$ python -q
>>> import numpy as np
>>> np.set_printoptions(precision=3, suppress=True, linewidth=200)
>>> def tidy(a):
...     return np.round(a, 3) + 0
... 
>>> mat = np.tanh(np.array([[-0.4, 1.2],
...     [0.3, 1.1],
...     [-0.5, 1.2],
...     [-0.2, 0.9],
...     [-0.3, 1.3],
...     [-0.9, 0.5],
...     [0.8, 0.9],
...     [0.3, 0.5],
...     [1.6, 0.9],
...     [-1.3, 0.0]]) @ np.array([[0.6, 0.9, 0.6], [0.8, -0.1, 0.7]]))
>>> print(tidy(mat))
[[ 0.617 -0.446  0.537]
 [ 0.786  0.159  0.74 ]
 [ 0.578 -0.515  0.493]
 [ 0.537 -0.264  0.47 ]
 [ 0.696 -0.38   0.623]
 [-0.139 -0.696 -0.188]
 [ 0.834  0.558  0.804]
 [ 0.523  0.217  0.485]
 [ 0.933  0.874  0.92 ]
 [-0.653 -0.824 -0.653]]
>>> d = np.linalg.norm(mat[:, None] - mat[None], axis=-1)
>>> print(np.flatnonzero(d[8] < d.mean() / 2))
[6 8]
>>> print(d.mean(axis=1).argmax())
9
>>> print(tidy(d[8]))
[1.411 0.752 1.496 1.286 1.31  2.201 0.351 0.889 0.    2.806]
>>> print(tidy(d[:5, :5]))
[[0.    0.66  0.091 0.21  0.134]
 [0.66  0.    0.747 0.559 0.558]
 [0.091 0.747 0.    0.256 0.222]
 [0.21  0.559 0.256 0.    0.25 ]
 [0.134 0.558 0.222 0.25  0.   ]]
>>> print(np.linalg.matrix_rank(d ** 2))
5
>>> print((d + 1e9 * np.eye(10)).round(6).argmin(axis=1))
[2 7 0 0 0 9 8 1 6 5]
>>> print(tidy(np.linalg.norm(mat, axis=1)))
[0.932 1.091 0.918 0.761 1.009 0.734 1.286 0.745 1.575 1.238]
>>> print(d[8].round(6).argsort(kind="stable")[:4])
[8 6 1 7]
>>> print(d.shape)
(10, 10)
>>> print(tidy(np.linalg.norm(mat - mat.mean(axis=0), axis=1)))
[0.365 0.532 0.404 0.155 0.39  1.032 0.867 0.358 1.213 1.703]
>>> B = mat / np.sqrt((mat ** 2).mean(axis=1, keepdims=True))
>>> print(np.linalg.matrix_rank(mat - mat.mean(axis=1, keepdims=True)))
2
>>> arr = np.load("run19.npy")
>>> print(arr)
[[ 1  2  1  2  1  2]
 [ 1 -3  1 -3  1 -3]
 [ 0  2  0  2  0  2]
 [ 1  2  1  2  1  2]
 [ 1 -3  1 -3  1 -3]
 [ 0  2  0  2  0  2]]
>>> print(tidy(np.trace(np.linalg.pinv(arr) @ arr)))
2.0
>>> print(np.linalg.lstsq(arr[:-1].T, arr[-1])[2])
2
>>> print(np.abs(np.diag(np.linalg.qr(arr)[1])) > 1e-9)
[ True  True False False False False]
>>> print([round(float(x), 3) for x in np.linalg.svd(mat, compute_uv=False)[:3]])
[2.963, 1.573, 0.015]
>>> print(round(np.log10(np.linalg.cond(mat))))
2
>>> print(np.argsort(-np.linalg.norm(mat, axis=0).round(6), kind="stable")[:3])
[0 2 1]
>>> print(np.linalg.cond(mat) > 100)
True
>>> x0 = np.array([0, -2, -3, 4, -3, 4])
>>> h = np.maximum(arr @ x0, 0)
>>> print(h)
[ 6  0 12  6  0 12]
>>> print(np.flatnonzero(h > 1e-9))
[0 2 3 5]
>>> print(arr * (h > 1e-9)[:, None])
[[1 2 1 2 1 2]
 [0 0 0 0 0 0]
 [0 2 0 2 0 2]
 [1 2 1 2 1 2]
 [0 0 0 0 0 0]
 [0 2 0 2 0 2]]
>>> J = np.load("block11.npy")
>>> print(J)
[[ 4 12  2  6]
 [ 4 20  2 10]
 [ 7 21  9 27]
 [ 7 35  9 45]]
>>> print(np.trace(J))
78
>>> print(np.allclose(J, J.T))
False
>>> print(tidy(np.abs(np.linalg.eigvals(J)).max()))
62.103
>>> B = np.linalg.inv(J)
>>> print((np.abs(B) > 1e-9).astype(int))
[[1 1 1 1]
 [1 1 1 1]
 [1 1 1 1]
 [1 1 1 1]]
>>> print(tidy(np.linalg.slogdet(J)[0]))
1.0
>>> print(tidy(np.linalg.det(J) * B))
[[ 1980. -1188.  -440.   264.]
 [ -396.   396.    88.   -88.]
 [-1540.   924.   880.  -528.]
 [  308.  -308.  -176.   176.]]
>>> print(np.allclose(B, J.T))
False
>>> print(tidy(np.linalg.det(J) * np.linalg.det(B)))
1.0
>>> print(tidy(np.linalg.inv(B)))
[[ 4. 12.  2.  6.]
 [ 4. 20.  2. 10.]
 [ 7. 21.  9. 27.]
 [ 7. 35.  9. 45.]]
>>> evals, evecs = np.linalg.eig(J)
>>> print(tidy(np.sort(np.linalg.eigvals(J @ J))))
[   0.502   15.185  127.498 3856.815]
>>> print(tidy(np.sort(np.linalg.eigvals(np.linalg.inv(J)))))
[0.016 0.089 0.257 1.411]
>>> blk = np.stack([J, 4 * J, J[::-1]])
>>> print(tidy(np.linalg.det(blk)))
[  1936. 495616.   1936.]
>>> print(blk.shape)
(3, 4, 4)
>>> print(np.einsum("bij,cij->bc", blk, blk))
[[ 5400 21600  2944]
 [21600 86400 11776]
 [ 2944 11776  5400]]
>>> print(np.linalg.matrix_rank(blk))
[4 4 4]
>>> print(blk.sum(axis=0))
[[ 27  95  19  75]
 [ 27 121  19  77]
 [ 39 125  47 145]
 [ 39 187  47 231]]
>>> print(tidy(np.linalg.norm(blk, axis=(1, 2))))
[ 73.485 293.939  73.485]
>>> print(np.linalg.matrix_rank(blk.reshape(3, -1)))
2
>>> Q, _ = np.linalg.qr(np.array([[-0.2, 0.2, -0.1], [-0.4, 0.0, -2.7], [0.7, -0.4, -0.2]]))
>>> evecs, _ = np.linalg.qr(np.array([[-0.2, 1.2, -0.1, -1.2],
...     [0.4, -1.4, -0.2, 0.4],
...     [-0.4, -0.5, 0.9, -0.1],
...     [-0.1, -0.5, 0.8, 2.6]]))
>>> s = 5 * 0.7 ** np.arange(3)
>>> F = Q[:, :3] * s @ evecs[:3]
>>> print(tidy(F))
[[ 0.116 -2.672 -1.073 -0.437]
 [-1.6   -0.412 -0.349  3.424]
 [-2.832  2.051  0.233 -2.81 ]]
>>> print(tidy(F.reshape(-1, 2)))
[[ 0.116 -2.672]
 [-1.073 -0.437]
 [-1.6   -0.412]
 [-0.349  3.424]
 [-2.832  2.051]
 [ 0.233 -2.81 ]]
>>> print(tidy(F.ravel(order="F")))
[ 0.116 -1.6   -2.832 -2.672 -0.412  2.051 -1.073 -0.349  0.233 -0.437  3.424 -2.81 ]
>>> blk = F.reshape(3, 2, -1)
>>> print(blk.shape)
(3, 2, 2)
>>> print(np.einsum("ihd,jhd->hij", blk, blk).shape)
(2, 3, 3)
>>> print(tidy(np.swapaxes(blk, 1, 2)[0]))
[[ 0.116 -1.073]
 [-2.672 -0.437]]
>>> print(tidy(np.einsum("ihd,ihd->ih", blk, blk)))
[[ 7.155  1.342]
 [ 2.731 11.843]
 [12.23   7.952]]
